$ python -q
>>> import numpy as np
>>> from numpy import linalg as LA
>>> np.set_printoptions(precision=2, suppress=True, linewidth=200)
>>> def tidy(a):
...     return np.round(a, 2) + 0
... 
>>> J = np.loadtxt("sample19.csv", delimiter=",")
>>> J
array([[-2., -3., -1., -2.],
       [-2., -2., -2., -2.],
       [-2., -3.,  3., -1.],
       [ 0.,  0., -2.,  2.]])
>>> evals, evecs = LA.eig(J)
>>> tidy(evals)
array([-5.68,  0.37,  3.77,  2.54])
>>> tidy(np.sort(LA.eigvals(J @ J)))
array([ 0.14,  6.46, 14.18, 32.22])
>>> tidy(np.prod(evals))
np.float64(-20.0)
>>> tidy(LA.matrix_power(J, 2))
array([[ 12.,  15.,   9.,   7.],
       [ 12.,  16.,   4.,   6.],
       [  4.,   3.,  19.,   5.],
       [  4.,   6., -10.,   6.]])
>>> np.trace(J)
np.float64(1.0)
>>> tidy(np.abs(LA.eigvals(J)).max())
np.float64(5.68)
>>> W = np.array([[0, 0, -1, 2, 2, -2],
...     [0, 2, 2, 2, 2, 1],
...     [2, 0, -1, 1, 1, 0],
...     [2, 2, 2, 2, 2, 2]])
>>> c = np.array([8, 5, -6, 4, 2, 3])
>>> act = np.maximum(J @ W + c, 0)
>>> (act > 0).mean(axis=0)
array([0.75, 0.25, 0.  , 0.25, 0.25, 0.75])
>>> act
array([[ 2.,  0.,  0.,  0.,  0.,  0.],
       [ 0.,  0.,  0.,  0.,  0.,  1.],
       [12.,  0.,  0.,  0.,  0.,  2.],
       [ 8.,  9.,  0.,  6.,  4.,  7.]])
>>> Z = np.array([[3, 2], [-2, 3], [-2, 3], [3, 0], [0, -1], [-1, -3]])
>>> (act @ Z).round(6).argmax(axis=1)
array([0, 0, 0, 1])
>>> act @ Z
array([[ 6.,  4.],
       [-1., -3.],
       [34., 18.],
       [17., 18.]])
>>> mat = np.loadtxt("test3.csv", delimiter=",")
>>> tidy(mat)
array([[ 1.55, -0.32, -0.37,  0.38, -0.43,  0.29,  0.61, -0.12,  0.77, -0.46,  0.07],
       [-0.32,  0.72,  0.37,  0.39,  0.04,  0.46,  0.  , -0.18, -0.07,  0.31, -0.69],
       [-0.37,  0.37,  0.42, -0.11, -0.28,  0.23, -0.03,  0.26, -0.25,  0.35, -0.14],
       [ 0.38,  0.39, -0.11,  1.57,  0.03,  0.41, -0.44,  0.03,  0.56,  0.22, -0.3 ],
       [-0.43,  0.04, -0.28,  0.03,  1.25, -0.16, -0.42, -0.5 ,  0.55,  0.13, -0.24],
       [ 0.29,  0.46,  0.23,  0.41, -0.16,  0.99, -0.06, -0.29,  0.45, -0.08, -0.12],
       [ 0.61,  0.  , -0.03, -0.44, -0.42, -0.06,  1.16, -0.16, -0.29, -0.75, -0.51],
       [-0.12, -0.18,  0.26,  0.03, -0.5 , -0.29, -0.16,  1.93,  0.27,  0.15,  0.82],
       [ 0.77, -0.07, -0.25,  0.56,  0.55,  0.45, -0.29,  0.27,  1.56,  0.14,  0.3 ],
       [-0.46,  0.31,  0.35,  0.22,  0.13, -0.08, -0.75,  0.15,  0.14,  1.56, -0.12],
       [ 0.07, -0.69, -0.14, -0.3 , -0.24, -0.12, -0.51,  0.82,  0.3 , -0.12,  1.29]])
>>> G = mat.T @ mat
>>> tidy(np.trace(G)), tidy((mat ** 2).sum())
(np.float64(34.0), np.float64(34.0))
>>> tidy(LA.svd(mat, compute_uv=False) ** 2)
array([9., 9., 9., 4., 1., 1., 1., 0., 0., 0., 0.])
>>> m1 = np.array([[0.1, 0.1, 0.5, 0.5, -0.8, 2.2, -1.3, 0.8, 0.6, -0.9, -0.1],
...     [-1.0, 0.1, 0.0, -1.0, 0.8, -0.9, -0.1, 2.4, 0.0, -0.8, -1.9],
...     [-0.2, -0.3, -0.9, 0.1, -2.1, 1.4, -0.9, 0.0, 0.8, 0.7, 0.4],
...     [-2.2, -1.1, -0.4, -0.6, 0.7, 0.0, -1.9, -1.3, 0.0, -0.2, 1.3]])
>>> m1[:, 6] *= 10
>>> m1
array([[  0.1,   0.1,   0.5,   0.5,  -0.8,   2.2, -13. ,   0.8,   0.6,  -0.9,  -0.1],
       [ -1. ,   0.1,   0. ,  -1. ,   0.8,  -0.9,  -1. ,   2.4,   0. ,  -0.8,  -1.9],
       [ -0.2,  -0.3,  -0.9,   0.1,  -2.1,   1.4,  -9. ,   0. ,   0.8,   0.7,   0.4],
       [ -2.2,  -1.1,  -0.4,  -0.6,   0.7,   0. , -19. ,  -1.3,   0. ,  -0.2,   1.3]])
>>> other = m1 / np.sqrt((m1 ** 2).mean(axis=1, keepdims=True))
>>> tidy(LA.norm(other, axis=1))
array([3.32, 3.32, 3.32, 3.32])
>>> vec = np.array([4, 1, 0, 2, 3, 4, 0, 4, -2, 5, -2])
>>> h = np.maximum(m1 @ vec, 0)
>>> tidy(h)
array([5.6, 2.3, 0. , 0. ])
>>> np.flatnonzero(h > 1e-9)
array([0, 1])
>>> tidy(np.maximum(m1 @ (3 * vec), 0))
array([16.8,  6.9,  0. ,  0. ])
>>> m1 * (h > 1e-9)[:, None]
array([[  0.1,   0.1,   0.5,   0.5,  -0.8,   2.2, -13. ,   0.8,   0.6,  -0.9,  -0.1],
       [ -1. ,   0.1,   0. ,  -1. ,   0.8,  -0.9,  -1. ,   2.4,   0. ,  -0.8,  -1.9],
       [ -0. ,  -0. ,  -0. ,   0. ,  -0. ,   0. ,  -0. ,   0. ,   0. ,   0. ,   0. ],
       [ -0. ,  -0. ,  -0. ,  -0. ,   0. ,   0. ,  -0. ,  -0. ,   0. ,  -0. ,   0. ]])
